% ipython --no-banner

In [1]: import numpy as np

In [2]: np.set_printoptions(precision=2, suppress=True, linewidth=160, sign=" ")

In [3]: K = np.load("run4.npy")

In [4]: K
Out[4]: 
array([[ 0.25,  0.25,  0.17,  0.  ,  0.08,  0.08,  0.17],
       [ 0.19,  0.19,  0.12,  0.19,  0.19,  0.12,  0.  ],
       [ 0.25,  0.08,  0.25,  0.08,  0.08,  0.08,  0.17],
       [ 0.13,  0.13,  0.07,  0.27,  0.13,  0.07,  0.2 ],
       [ 0.18,  0.  ,  0.27,  0.09,  0.18,  0.27,  0.  ],
       [ 0.  ,  0.25,  0.17,  0.17,  0.08,  0.17,  0.17],
       [ 0.27,  0.18,  0.27,  0.  ,  0.  ,  0.18,  0.09]])

In [5]: # a transition matrix

In [6]: vec = np.array([1, 0, 1, 1, 0, 1, 2])

In [7]: y = K @ vec

In [8]: c, lr = np.zeros(7), 1 / np.linalg.norm(K, 2) ** 2

In [9]: for i in range(25):
   ...:     c -= lr * K.T @ (K @ c - y)
   ...:     if i % 5 == 0: print(i, round(np.linalg.norm(K @ c - y), 2))
   ...: 
0 0.3
5 0.25
10 0.21
15 0.18
20 0.16

In [10]: c
Out[10]: array([ 0.93,  0.53,  1.15,  0.86,  0.38,  0.63,  1.36])

In [11]: Q, Rm = np.linalg.qr(K)

In [12]: round(float(abs(Rm[0, 0])), 2), np.round(np.linalg.norm(K[:, 0]), 2)
Out[12]: (0.53, np.float64(0.53))

In [13]: K @ np.ones(7)
Out[13]: array([ 1.,  1.,  1.,  1.,  1.,  1.,  1.])

In [14]: np.sort(np.abs(np.linalg.eigvals(K)))[::-1]
Out[14]: array([ 1.  ,  0.2 ,  0.18,  0.18,  0.17,  0.12,  0.12])

In [15]: pr = np.eye(7)[0]

In [16]: for _ in range(7):
    ...:     pr = pr @ K
    ...:     print(pr.round(2))
    ...: 
[ 0.25  0.25  0.17  0.    0.08  0.08  0.17]
[ 0.21  0.17  0.2   0.08  0.1   0.13  0.1 ]
[ 0.19  0.16  0.19  0.1   0.11  0.13  0.12]
[ 0.19  0.16  0.19  0.11  0.11  0.13  0.12]
[ 0.19  0.16  0.19  0.11  0.11  0.13  0.12]
[ 0.19  0.16  0.19  0.11  0.11  0.13  0.12]
[ 0.19  0.16  0.19  0.11  0.11  0.13  0.12]

In [17]: np.diff(K, axis=0)
Out[17]: 
array([[-0.06, -0.06, -0.04,  0.19,  0.1 ,  0.04, -0.17],
       [ 0.06, -0.1 ,  0.12, -0.1 , -0.1 , -0.04,  0.17],
       [-0.12,  0.05, -0.18,  0.18,  0.05, -0.02,  0.03],
       [ 0.05, -0.13,  0.21, -0.18,  0.05,  0.21, -0.2 ],
       [-0.18,  0.25, -0.11,  0.08, -0.1 , -0.11,  0.17],
       [ 0.27, -0.07,  0.11, -0.17, -0.08,  0.02, -0.08]])

In [18]: np.unravel_index(np.abs(K).argmax(), K.shape)
Out[18]: (np.int64(4), np.int64(2))

In [19]: K.sum(axis=0)
Out[19]: array([ 1.28,  1.09,  1.32,  0.8 ,  0.75,  0.98,  0.79])

In [20]: K - K[0]
Out[20]: 
array([[ 0.  ,  0.  ,  0.  ,  0.  ,  0.  ,  0.  ,  0.  ],
       [-0.06, -0.06, -0.04,  0.19,  0.1 ,  0.04, -0.17],
       [ 0.  , -0.17,  0.08,  0.08,  0.  ,  0.  ,  0.  ],
       [-0.12, -0.12, -0.1 ,  0.27,  0.05, -0.02,  0.03],
       [-0.07, -0.25,  0.11,  0.09,  0.1 ,  0.19, -0.17],
       [-0.25,  0.  ,  0.  ,  0.17,  0.  ,  0.08,  0.  ],
       [ 0.02, -0.07,  0.11,  0.  , -0.08,  0.1 , -0.08]])

In [21]: np.linalg.svd(K, compute_uv=False)
Out[21]: array([ 1.03,  0.35,  0.3 ,  0.21,  0.17,  0.08,  0.05])

In [22]: print(np.count_nonzero(K))
42

In [23]: print(np.round(np.abs(K).max(), 2))
0.27

In [24]: np.round(np.linalg.norm(K), 2)
Out[24]: np.float64(1.16)

In [25]: print(K.sum(axis=1))
[ 1.  1.  1.  1.  1.  1.  1.]

In [26]: K.mean(axis=0)
Out[26]: array([ 0.18,  0.16,  0.19,  0.11,  0.11,  0.14,  0.11])
